% python3 -q
>>> import numpy as np
>>> from numpy import linalg as LA
>>> np.set_printoptions(precision=2, suppress=True, linewidth=120, legacy="1.25")
>>> B = np.array([[0, 1], [1, 2]])
>>> Z = np.array([[1, 2], [2, 1]])
>>> J = np.kron(B, Z)
>>> J
array([[0, 0, 1, 2],
       [0, 0, 2, 1],
       [1, 2, 2, 4],
       [2, 1, 4, 2]])
>>> np.all(LA.eigvalsh(J) > 0)
False
>>> def softmax(z):
...     e = np.exp(z - z.max(axis=-1, keepdims=True))
...     return e / e.sum(axis=-1, keepdims=True)
... 
>>> softmax(J).sum(axis=1)
array([1., 1., 1., 1.])
>>> softmax(J[1] + -1)
array([0.08, 0.08, 0.61, 0.22])
>>> softmax(J[1])
array([0.08, 0.08, 0.61, 0.22])
>>> att = J @ J.T / np.sqrt(4)
>>> softmax(att)[1] @ J
array([1.58, 1.16, 3.3 , 2.44])
>>> np.round(softmax(att), 2) + 0
array([[0.05, 0.03, 0.67, 0.25],
       [0.03, 0.05, 0.25, 0.67],
       [0.  , 0.  , 0.92, 0.08],
       [0.  , 0.  , 0.08, 0.92]])
>>> np.round(softmax(att + np.triu(np.full(att.shape, -np.inf), 1)), 2) + 0
array([[1.  , 0.  , 0.  , 0.  ],
       [0.38, 0.62, 0.  , 0.  ],
       [0.  , 0.  , 1.  , 0.  ],
       [0.  , 0.  , 0.08, 0.92]])
>>> rng = np.random.default_rng(611259)
>>> lab = rng.permutation(4)
>>> lab
array([0, 1, 2, 3])
>>> B = J[lab][:, lab]
>>> np.diag(B)
array([0, 0, 2, 2])
>>> W1 = np.array([[0, 3, 2, 3, 7, 0],
...     [9, 6, 2, 5, 6, 1],
...     [9, 8, 5, 7, 0, 3],
...     [6, 7, 4, 8, 4, 6]])
>>> b = np.array([2, 2, 3, 3, 0, -2])
>>> hid = np.maximum(J @ W1 + b, 0)
>>> hid
array([[23, 24, 16, 26,  8, 13],
       [26, 25, 17, 25,  4, 10],
       [62, 61, 35, 62, 35, 30],
       [59, 60, 37, 58, 28, 23]])
>>> (hid > 0).astype(int)
array([[1, 1, 1, 1, 1, 1],
       [1, 1, 1, 1, 1, 1],
       [1, 1, 1, 1, 1, 1],
       [1, 1, 1, 1, 1, 1]])
>>> LA.matrix_rank(hid)
4
>>> (hid > 0).mean(axis=0)
array([1., 1., 1., 1., 1., 1.])
>>> Z = np.array([[-7, 0], [-8, 3], [-4, -1], [-2, -8], [0, 1], [2, 1]])
>>> (hid @ Z).round(6).argmax(axis=1)
array([1, 1, 1, 1])
>>> K = np.array([[1, -1, 1, -1, 1, -1, 1, -1],
...     [1, -1, -1, 1, 1, -1, -1, 1],
...     [1, 1, -1, -1, 1, 1, -1, -1],
...     [1, -1, -1, 1, -1, 1, 1, -1],
...     [1, 1, -1, -1, -1, -1, 1, 1],
...     [1, 1, 1, 1, -1, -1, -1, -1],
...     [1, 1, 1, 1, 1, 1, 1, 1],
...     [1, -1, 1, -1, -1, 1, -1, 1]])
>>> K
array([[ 1, -1,  1, -1,  1, -1,  1, -1],
       [ 1, -1, -1,  1,  1, -1, -1,  1],
       [ 1,  1, -1, -1,  1,  1, -1, -1],
       [ 1, -1, -1,  1, -1,  1,  1, -1],
       [ 1,  1, -1, -1, -1, -1,  1,  1],
       [ 1,  1,  1,  1, -1, -1, -1, -1],
       [ 1,  1,  1,  1,  1,  1,  1,  1],
       [ 1, -1,  1, -1, -1,  1, -1,  1]])
>>> K @ K.T
array([[8, 0, 0, 0, 0, 0, 0, 0],
       [0, 8, 0, 0, 0, 0, 0, 0],
       [0, 0, 8, 0, 0, 0, 0, 0],
       [0, 0, 0, 8, 0, 0, 0, 0],
       [0, 0, 0, 0, 8, 0, 0, 0],
       [0, 0, 0, 0, 0, 8, 0, 0],
       [0, 0, 0, 0, 0, 0, 8, 0],
       [0, 0, 0, 0, 0, 0, 0, 8]])
>>> LA.svd(K, compute_uv=False)
array([2.83, 2.83, 2.83, 2.83, 2.83, 2.83, 2.83, 2.83])
>>> left, sigma, VT = LA.svd(K, full_matrices=False)
>>> np.round(VT @ VT.T, 2) + 0
array([[1., 0., 0., 0., 0., 0., 0., 0.],
       [0., 1., 0., 0., 0., 0., 0., 0.],
       [0., 0., 1., 0., 0., 0., 0., 0.],
       [0., 0., 0., 1., 0., 0., 0., 0.],
       [0., 0., 0., 0., 1., 0., 0., 0.],
       [0., 0., 0., 0., 0., 1., 0., 0.],
       [0., 0., 0., 0., 0., 0., 1., 0.],
       [0., 0., 0., 0., 0., 0., 0., 1.]])
>>> (sigma > 1e-8).sum()
8
>>> np.round(left.T @ left, 2) + 0
array([[1., 0., 0., 0., 0., 0., 0., 0.],
       [0., 1., 0., 0., 0., 0., 0., 0.],
       [0., 0., 1., 0., 0., 0., 0., 0.],
       [0., 0., 0., 1., 0., 0., 0., 0.],
       [0., 0., 0., 0., 1., 0., 0., 0.],
       [0., 0., 0., 0., 0., 1., 0., 0.],
       [0., 0., 0., 0., 0., 0., 1., 0.],
       [0., 0., 0., 0., 0., 0., 0., 1.]])
>>> np.sqrt((sigma ** 2).sum()), round(float(LA.norm(K)), 2)
(8.0, 8.0)
>>> np.cumsum(sigma ** 2) / np.sum(sigma ** 2)
array([0.13, 0.25, 0.38, 0.5 , 0.62, 0.75, 0.87, 1.  ])
>>> Q, vecs = LA.qr(K[:, :3])[0], LA.qr(K[:, 3:])[0]
>>> sigma = LA.svd(Q.T @ vecs, compute_uv=False)
>>> np.round(LA.norm(Q @ Q.T - vecs @ vecs.T, 2), 2)
1.0
>>> B = LA.inv(K)
>>> round(float(LA.cond(K)), 2)
1.0
>>> K @ B
array([[1., 0., 0., 0., 0., 0., 0., 0.],
       [0., 1., 0., 0., 0., 0., 0., 0.],
       [0., 0., 1., 0., 0., 0., 0., 0.],
       [0., 0., 0., 1., 0., 0., 0., 0.],
       [0., 0., 0., 0., 1., 0., 0., 0.],
       [0., 0., 0., 0., 0., 1., 0., 0.],
       [0., 0., 0., 0., 0., 0., 1., 0.],
       [0., 0., 0., 0., 0., 0., 0., 1.]])
>>> LA.det(K) * B
array([[ 512.,  512.,  512.,  512.,  512.,  512.,  512.,  512.],
       [-512., -512.,  512., -512.,  512.,  512.,  512., -512.],
       [ 512., -512., -512., -512., -512.,  512.,  512.,  512.],
       [-512.,  512., -512.,  512., -512.,  512.,  512., -512.],
       [ 512.,  512.,  512., -512., -512., -512.,  512., -512.],
       [-512., -512.,  512.,  512., -512., -512.,  512.,  512.],
       [ 512., -512., -512.,  512.,  512., -512.,  512., -512.],
       [-512.,  512., -512., -512.,  512., -512.,  512.,  512.]])
>>> B
array([[ 0.12,  0.12,  0.12,  0.12,  0.12,  0.12,  0.12,  0.12],
       [-0.12, -0.12,  0.12, -0.12,  0.12,  0.12,  0.12, -0.12],
       [ 0.12, -0.12, -0.12, -0.12, -0.12,  0.12,  0.12,  0.12],
       [-0.12,  0.12, -0.12,  0.12, -0.12,  0.12,  0.12, -0.12],
       [ 0.12,  0.12,  0.12, -0.12, -0.12, -0.12,  0.12, -0.12],
       [-0.12, -0.12,  0.12,  0.12, -0.12, -0.12,  0.12,  0.12],
       [ 0.12, -0.12, -0.12,  0.12,  0.12, -0.12,  0.12, -0.12],
       [-0.12,  0.12, -0.12, -0.12,  0.12, -0.12,  0.12,  0.12]])
>>> (np.abs(B) > 1e-9).astype(int)
array([[1, 1, 1, 1, 1, 1, 1, 1],
       [1, 1, 1, 1, 1, 1, 1, 1],
       [1, 1, 1, 1, 1, 1, 1, 1],
       [1, 1, 1, 1, 1, 1, 1, 1],
       [1, 1, 1, 1, 1, 1, 1, 1],
       [1, 1, 1, 1, 1, 1, 1, 1],
       [1, 1, 1, 1, 1, 1, 1, 1],
       [1, 1, 1, 1, 1, 1, 1, 1]])
>>> W1 = np.array([[3, 5, 3, 2],
...     [4, 1, 1, 3],
...     [4, 4, 4, 3],
...     [5, 3, 4, 4],
...     [4, 3, 0, 1],
...     [2, 2, 1, 5],
...     [3, 1, 5, 3],
...     [4, 0, 4, 1]])
>>> b = np.array([3, -8, 2, -1])
>>> hid = np.maximum(K @ W1 + b, 0)
>>> LA.matrix_rank(hid)
4
>>> hid
array([[ 2,  0,  4,  0],
       [ 6,  0,  2,  0],
       [ 0,  0,  0,  0],
       [ 0,  0,  6,  5],
       [ 2,  0,  6,  0],
       [ 6,  0,  4,  1],
       [32, 11, 24, 21],
       [ 0,  0,  4,  0]])
>>> Z = np.array([[1, 0, 0], [0, 3, 1], [1, 0, 3], [0, 0, 3]])
>>> W1 @ Z
array([[ 6, 15, 20],
       [ 5,  3, 13],
       [ 8, 12, 25],
       [ 9,  9, 27],
       [ 4,  9,  6],
       [ 3,  6, 20],
       [ 8,  3, 25],
       [ 8,  0, 15]])
>>> (hid @ Z).round(6).argmax(axis=1)
array([2, 0, 0, 2, 2, 2, 2, 2])
